$ python3 -q
>>> import numpy as np
>>> from numpy import linalg as LA
>>> np.set_printoptions(precision=3, suppress=True, linewidth=200)
>>> def rd(a):
...     return np.round(a, 3) + 0
... 
>>> mat = np.load("run6.npy")
>>> mat
array([[-25, -25,   0, -25, -25,   0],
       [-10,  -5,   0, -10,  -5,   0],
       [-20,   0, -20, -20,   0, -20],
       [ 20,  20,   0, -25, -25,   0],
       [  8,   4,   0, -10,  -5,   0],
       [ 16,   0,  16, -20,   0, -20]])
>>> O, R = LA.qr(mat)
>>> rd(O.T @ O)
array([[1., 0., 0., 0., 0., 0.],
       [0., 1., 0., 0., 0., 0.],
       [0., 0., 1., 0., 0., 0.],
       [0., 0., 0., 1., 0., 0.],
       [0., 0., 0., 0., 1., 0.],
       [0., 0., 0., 0., 0., 1.]])
>>> rd(np.abs(np.diag(R)))
array([42.953, 20.045,  6.098, 47.144, 22.001,  6.693])
>>> rd(LA.norm(mat, 1)), rd(LA.norm(mat, np.inf))
(np.float64(110.0), np.float64(100.0))
>>> rd(LA.norm(mat[4], 1)), rd(LA.norm(mat[4], np.inf))
(np.float64(27.0), np.float64(10.0))
>>> rd(LA.norm(mat) ** 2 / LA.norm(mat, 2) ** 2)
np.float64(2.245)
>>> rd(LA.norm(mat, axis=1))
array([50.   , 15.811, 40.   , 45.277, 14.318, 36.222])
>>> mat[4] @ mat[5]
np.int64(328)
>>> J = np.loadtxt("case15.csv", delimiter=",")
>>> rd(J)
array([[-0.91 ,  1.64 , -1.79 ,  0.511,  0.034,  1.085,  0.461, -0.211, -0.412,  0.256,  0.192,  0.045, -0.394,  0.298,  0.252],
       [-0.607, -0.073, -0.275, -0.755, -0.822, -0.225, -1.264, -1.816, -0.277, -0.608,  0.095,  1.133, -0.395, -0.639, -0.239],
       [-0.076, -0.835, -0.48 ,  0.018,  0.787,  0.862,  0.153, -0.054, -1.345, -0.846, -1.062,  0.376,  1.56 ,  0.069, -0.67 ],
       [ 0.91 , -0.28 , -0.356, -1.619,  0.103,  1.463, -0.027,  0.248,  0.699,  0.548, -1.16 ,  0.218, -0.771, -0.37 ,  0.467],
       [ 0.531,  0.209, -0.908, -1.766, -0.555, -0.585,  0.937,  0.217, -0.148, -0.21 ,  1.328, -0.375,  0.949, -0.212, -0.49 ],
       [-1.29 ,  0.283,  0.373, -0.647, -0.517,  0.077, -0.536,  2.014, -0.424, -1.168, -0.135,  0.108, -0.619, -0.316, -0.159],
       [ 0.607,  1.044,  1.567, -0.024, -0.284,  1.456,  0.287, -0.739, -0.245, -1.103,  0.539, -0.803,  0.033, -0.096, -0.182],
       [-0.152,  0.468,  0.165, -0.392,  0.273, -1.078,  0.63 , -0.49 , -1.247, -0.002, -1.087, -1.054, -0.303, -1.109,  1.239],
       [-0.531, -1.181,  0.396,  0.266, -1.72 ,  0.807,  0.812,  0.052, -0.823,  0.817,  0.453,  0.338,  0.216,  0.048,  1.054],
       [ 0.379,  0.58 ,  0.724, -0.056,  1.135, -0.071,  0.706,  0.351, -0.621,  0.376,  0.759,  2.068, -0.213, -0.77 ,  0.241],
       [ 0.683, -0.356, -0.301, -0.031, -0.201, -0.549,  1.036, -0.223, -0.236, -1.422, -0.307,  0.603, -1.186,  1.658,  0.397],
       [-1.593, -0.045,  0.515, -0.317,  0.19 , -0.048,  1.596, -0.565,  1.538, -0.27 , -0.613,  0.292,  0.384, -0.216, -0.308],
       [ 0.303, -1.13 , -0.78 ,  0.928,  0.15 ,  0.332,  0.634,  0.021,  0.169, -0.694,  0.576, -0.434, -1.115, -1.698, -0.685],
       [ 0.531,  0.695,  0.259,  0.301, -1.231, -0.372,  0.575,  0.142, -0.518,  0.842, -1.13 ,  0.307, -0.388, -0.128, -1.886],
       [ 0.91 ,  0.692, -0.451,  0.854, -1.049, -0.221, -0.087,  0.437,  0.927, -0.91 , -0.607,  0.704,  1.114, -0.83 ,  0.965]])
>>> rng = np.random.default_rng(67)
>>> idx = rng.permutation(6)
>>> idx
array([4, 2, 3, 5, 1, 0])
>>> M2 = mat[idx][:, idx]
>>> M2
array([[ -5,   0, -10,   0,   4,   8],
       [  0, -20, -20, -20,   0, -20],
       [-25,   0, -25,   0,  20,  20],
       [  0,  16, -20, -20,   0,  16],
       [ -5,   0, -10,   0,  -5, -10],
       [-25,   0, -25,   0, -25, -25]])
>>> np.diag(M2)
array([ -5, -20, -25, -20,  -5, -25])
>>> idx = rng.permutation(15)
>>> idx
array([14,  6, 10,  2,  5,  8, 13, 12,  4,  1,  0,  9, 11,  3,  7])
>>> M2 = J[idx][:, idx]
>>> np.allclose(M2, J)
False
>>> rd(np.trace(M2))
np.float64(-4.504)
>>> rd(LA.svd(J, compute_uv=False))
array([3., 3., 3., 3., 3., 3., 3., 3., 3., 3., 3., 3., 3., 3., 3.])
>>> rd(J[:, 8] @ J[:, 6])
np.float64(0.0)
>>> x = np.array([1, 0, 0, 1, 2, -3, 1, -2, 1, -3, 1, 1, 3, 2, -2])
>>> np.sign((J @ x).round(6))
array([-1.,  1.,  1., -1.,  1., -1.,  1., -1., -1.,  1.,  1.,  1., -1., -1.,  1.])
>>> rd(np.trace(J))
np.float64(-4.504)
>>> M = np.load("data.npy")
>>> M
array([[  2,   3,   4,   5,   6,   7,   8,   9,  10,  11,  12,  13,  14,  15,  16,  17],
       [ 18,  19,  20,  21,  22,  23,  24,  25,  26,  27,  28,  29,  30,  31,  32,  33],
       [ 34,  35,  36,  37,  38,  39,  40,  41,  42,  43,  44,  45,  46,  47,  48,  49],
       [ 50,  51,  52,  53,  54,  55,  56,  57,  58,  59,  60,  61,  62,  63,  64,  65],
       [ 66,  67,  68,  69,  70,  71,  72,  73,  74,  75,  76,  77,  78,  79,  80,  81],
       [ 82,  83,  84,  85,  86,  87,  88,  89,  90,  91,  92,  93,  94,  95,  96,  97],
       [ 98,  99, 100, 101, 102, 103, 104, 105, 106, 107, 108, 109, 110, 111, 112, 113],
       [114, 115, 116, 117, 118, 119, 120, 121, 122, 123, 124, 125, 126, 127, 128, 129],
       [130, 131, 132, 133, 134, 135, 136, 137, 138, 139, 140, 141, 142, 143, 144, 145],
       [146, 147, 148, 149, 150, 151, 152, 153, 154, 155, 156, 157, 158, 159, 160, 161],
       [162, 163, 164, 165, 166, 167, 168, 169, 170, 171, 172, 173, 174, 175, 176, 177],
       [178, 179, 180, 181, 182, 183, 184, 185, 186, 187, 188, 189, 190, 191, 192, 193],
       [194, 195, 196, 197, 198, 199, 200, 201, 202, 203, 204, 205, 206, 207, 208, 209],
       [210, 211, 212, 213, 214, 215, 216, 217, 218, 219, 220, 221, 222, 223, 224, 225]])
>>> Uu, sv, Vh = LA.svd(M)
>>> np.argmax(sv[:-1] / (sv[1:] + 1e-6)) + 1
np.int64(2)
>>> M2 = Uu[:, :2] @ np.diag(sv[:2]) @ Vh[:2]
>>> rd(LA.norm(M - M2, 2)), rd(sv[2])
(np.float64(0.0), np.float64(0.0))
